$ python -q
>>> import numpy as np
>>> import numpy.linalg as la
>>> np.set_printoptions(suppress=True, linewidth=200)
>>> A = np.array([[0, 0, 0, 0, 2, -1],
...     [-2, -2, -2, -2, 0, -3],
...     [0, 0, 0, 0, 2, -1],
...     [1, 1, 1, 1, 3, 0]])
>>> A
array([[ 0,  0,  0,  0,  2, -1],
       [-2, -2, -2, -2,  0, -3],
       [ 0,  0,  0,  0,  2, -1],
       [ 1,  1,  1,  1,  3,  0]])
>>> # null space of dimension 4
>>> np.round(np.trace(la.pinv(A) @ A), 2)
np.float64(2.0)
>>> np.abs(np.diag(la.qr(A)[1])) > 1e-9
array([ True, False, False, False])
>>> K = np.array([[0, 3, -2, -2, -1, -2],
...     [0, 0, -2, 0, 3, -2],
...     [0, 0, 0, 3, -2, 3],
...     [0, 0, 0, 0, 0, 1],
...     [0, 0, 0, 0, 0, 3],
...     [0, 0, 0, 0, 0, 0]])
>>> # null space of dimension 2
>>> left, s, vt = la.svd(K)
>>> V = vt[:(s > 1e-8).sum()]
>>> rng = np.random.default_rng(811242)
>>> vec = K[2] + -3 * K[1] + rng.integers(2) * np.eye(6)[5]
>>> vec
array([  0.,   0.,   6.,   3., -11.,   9.])
>>> np.allclose(V.T @ V @ vec, vec)
True
>>> np.round(V.T @ V, 2) + 0
array([[ 0.  ,  0.  ,  0.  ,  0.  ,  0.  ,  0.  ],
       [ 0.  ,  0.54, -0.39, -0.17, -0.26,  0.  ],
       [ 0.  , -0.39,  0.67, -0.15, -0.22,  0.  ],
       [ 0.  , -0.17, -0.15,  0.94, -0.1 ,  0.  ],
       [ 0.  , -0.26, -0.22, -0.1 ,  0.85,  0.  ],
       [ 0.  ,  0.  ,  0.  ,  0.  ,  0.  ,  1.  ]])
>>> np.round(np.diag(V.T @ V), 2)
array([0.  , 0.54, 0.67, 0.94, 0.85, 1.  ])
>>> [int(la.matrix_rank(la.matrix_power(K, p))) for p in range(1, 7)]
[4, 3, 2, 1, 0, 0]
>>> la.matrix_rank(K - K[0, 0] * np.eye(6))
np.int64(4)
>>> t3 = np.stack([K, 4 * K, K[::-1]])
>>> (t3 @ K.T).shape
(3, 6, 6)
>>> np.einsum("bij,cij->bc", t3, t3)
array([[  71,  284,   -6],
       [ 284, 1136,  -24],
       [  -6,  -24,   71]])
>>> np.round(la.norm(t3, axis=(1, 2)), 2)
array([ 8.43, 33.7 ,  8.43])
>>> t3.sum(axis=0)
array([[  0,  15, -10, -10,  -5, -10],
       [  0,   0, -10,   0,  15,  -7],
       [  0,   0,   0,  15, -10,  16],
       [  0,   0,   0,   3,  -2,   8],
       [  0,   0,  -2,   0,   3,  13],
       [  0,   3,  -2,  -2,  -1,  -2]])
>>> la.matrix_rank(t3)
array([4, 4, 4])
>>> np.round(la.det(t3), 2)
array([0., 0., 0.])
>>> t3.shape
(3, 6, 6)
>>> la.matrix_rank(t3.reshape(3, -1))
np.int64(2)
>>> feats = np.loadtxt("arr.csv", delimiter=",")
>>> feats.round(2)
array([[ 1.45,  1.28, -1.65,  0.63,  1.46],
       [ 1.29,  1.76,  1.2 , -1.44, -0.85],
       [-1.29,  1.35,  1.57,  0.93,  1.47],
       [ 1.62, -0.62,  1.2 ,  2.05, -0.6 ],
       [ 0.97, -1.43,  0.96, -1.2 ,  1.9 ]])
>>> round(float(la.norm(feats[0] - feats[3])), 2)
4.24
>>> round(la.norm(feats, "nuc"), 2)
np.float64(15.0)
>>> round(feats[0] @ feats[3], 2)
np.float64(-0.0)
>>> np.round(la.norm(feats, axis=0), 2)
array([3., 3., 3., 3., 3.])
>>> round(float(la.norm(feats) ** 2 / la.norm(feats, 2) ** 2), 2)
5.0
>>> np.round(la.norm(feats[0], 1), 2), round(la.norm(feats[0], np.inf), 2)
(np.float64(6.48), np.float64(1.65))
>>> round(la.norm(feats, 2), 2)
np.float64(3.0)
>>> np.round(la.norm(feats, axis=1), 2)
array([3., 3., 3., 3., 3.])
